$ python3 -q
>>> import numpy as np
>>> import numpy.linalg as la
>>> np.set_printoptions(precision=1, suppress=True, linewidth=200, legacy="1.25")
>>> def tidy(a):
...     return np.round(a, 1) + 0
... 
>>> E = np.loadtxt("arr.csv", delimiter=",")
>>> tidy(E)
array([[ 1.5,  0.4,  0.2,  0. , -0.1,  0.3,  0.2,  0. ,  0.4, -0.3],
       [ 0.4,  1.2,  0.1, -0.3, -0.2, -0.5, -0.3,  0.1, -0.3,  0. ],
       [ 0.2,  0.1,  1.2, -0.1, -0.1, -0.1,  0.3,  0.1, -0.2, -0.2],
       [ 0. , -0.3, -0.1,  1.5,  0. , -0.2,  0. ,  0.3,  0.1, -0.4],
       [-0.1, -0.2, -0.1,  0. ,  0.9, -0.3,  0.5, -0.1,  0.1, -0.5],
       [ 0.3, -0.5, -0.1, -0.2, -0.3,  1.5, -0.1, -0.1, -0.3, -0.2],
       [ 0.2, -0.3,  0.3,  0. ,  0.5, -0.1,  1.3, -0.2, -0.4,  0. ],
       [ 0. ,  0.1,  0.1,  0.3, -0.1, -0.1, -0.2,  1.5, -0.3, -0.1],
       [ 0.4, -0.3, -0.2,  0.1,  0.1, -0.3, -0.4, -0.3,  1.4,  0. ],
       [-0.3,  0. , -0.2, -0.4, -0.5, -0.2,  0. , -0.1,  0. ,  0.9]])
>>> vals, evecs = la.eigh(E)
>>> vec = np.array([-1, 7, -7, -1, 0, 8, 2, 2, -8, 5])
>>> tidy(la.eigvalsh(E[1:, 1:]))
array([0. , 0.3, 1. , 1. , 1.2, 2. , 2. , 2. , 2. ])
>>> print(tidy(evecs * np.maximum(vals, 0) @ evecs.T))
[[ 1.5  0.4  0.2  0.  -0.1  0.3  0.2  0.   0.4 -0.3]
 [ 0.4  1.2  0.1 -0.3 -0.2 -0.5 -0.3  0.1 -0.3  0. ]
 [ 0.2  0.1  1.2 -0.1 -0.1 -0.1  0.3  0.1 -0.2 -0.2]
 [ 0.  -0.3 -0.1  1.5  0.  -0.2  0.   0.3  0.1 -0.4]
 [-0.1 -0.2 -0.1  0.   0.9 -0.3  0.5 -0.1  0.1 -0.5]
 [ 0.3 -0.5 -0.1 -0.2 -0.3  1.5 -0.1 -0.1 -0.3 -0.2]
 [ 0.2 -0.3  0.3  0.   0.5 -0.1  1.3 -0.2 -0.4  0. ]
 [ 0.   0.1  0.1  0.3 -0.1 -0.1 -0.2  1.5 -0.3 -0.1]
 [ 0.4 -0.3 -0.2  0.1  0.1 -0.3 -0.4 -0.3  1.4  0. ]
 [-0.3  0.  -0.2 -0.4 -0.5 -0.2  0.  -0.1  0.   0.9]]
>>> tidy(vec @ E @ vec / (vec @ vec)), tidy(vals[0]), vals[-1]
(1.3, 0.0, 2.0)
>>> left, sig, Vh = la.svd(E)
>>> np.argmax(sig[:-1] / (sig[1:] + 1e-6)) + 1
8
>>> A2 = left[:, :8] @ np.diag(sig[:8]) @ Vh[:8]
>>> la.matrix_rank(A2)
8
>>> tidy(la.norm(E - A2) / la.norm(E))
0.0
>>> la.matrix_rank(E, rtol=0.05)
8
>>> vals, evecs = la.eigh(E)
>>> tidy(la.eigvalsh(E @ E))
array([0., 0., 1., 1., 1., 4., 4., 4., 4., 4.])
>>> tidy(evecs @ np.diag(vals) @ evecs.T)
array([[ 1.5,  0.4,  0.2,  0. , -0.1,  0.3,  0.2,  0. ,  0.4, -0.3],
       [ 0.4,  1.2,  0.1, -0.3, -0.2, -0.5, -0.3,  0.1, -0.3,  0. ],
       [ 0.2,  0.1,  1.2, -0.1, -0.1, -0.1,  0.3,  0.1, -0.2, -0.2],
       [ 0. , -0.3, -0.1,  1.5,  0. , -0.2,  0. ,  0.3,  0.1, -0.4],
       [-0.1, -0.2, -0.1,  0. ,  0.9, -0.3,  0.5, -0.1,  0.1, -0.5],
       [ 0.3, -0.5, -0.1, -0.2, -0.3,  1.5, -0.1, -0.1, -0.3, -0.2],
       [ 0.2, -0.3,  0.3,  0. ,  0.5, -0.1,  1.3, -0.2, -0.4,  0. ],
       [ 0. ,  0.1,  0.1,  0.3, -0.1, -0.1, -0.2,  1.5, -0.3, -0.1],
       [ 0.4, -0.3, -0.2,  0.1,  0.1, -0.3, -0.4, -0.3,  1.4,  0. ],
       [-0.3,  0. , -0.2, -0.4, -0.5, -0.2,  0. , -0.1,  0. ,  0.9]])
>>> tidy(la.eigvalsh(E + -3 * np.eye(10)))
array([-3., -3., -2., -2., -2., -1., -1., -1., -1., -1.])
>>> print((vals > 1e-8).sum(), (vals < -1e-8).sum())
8 0
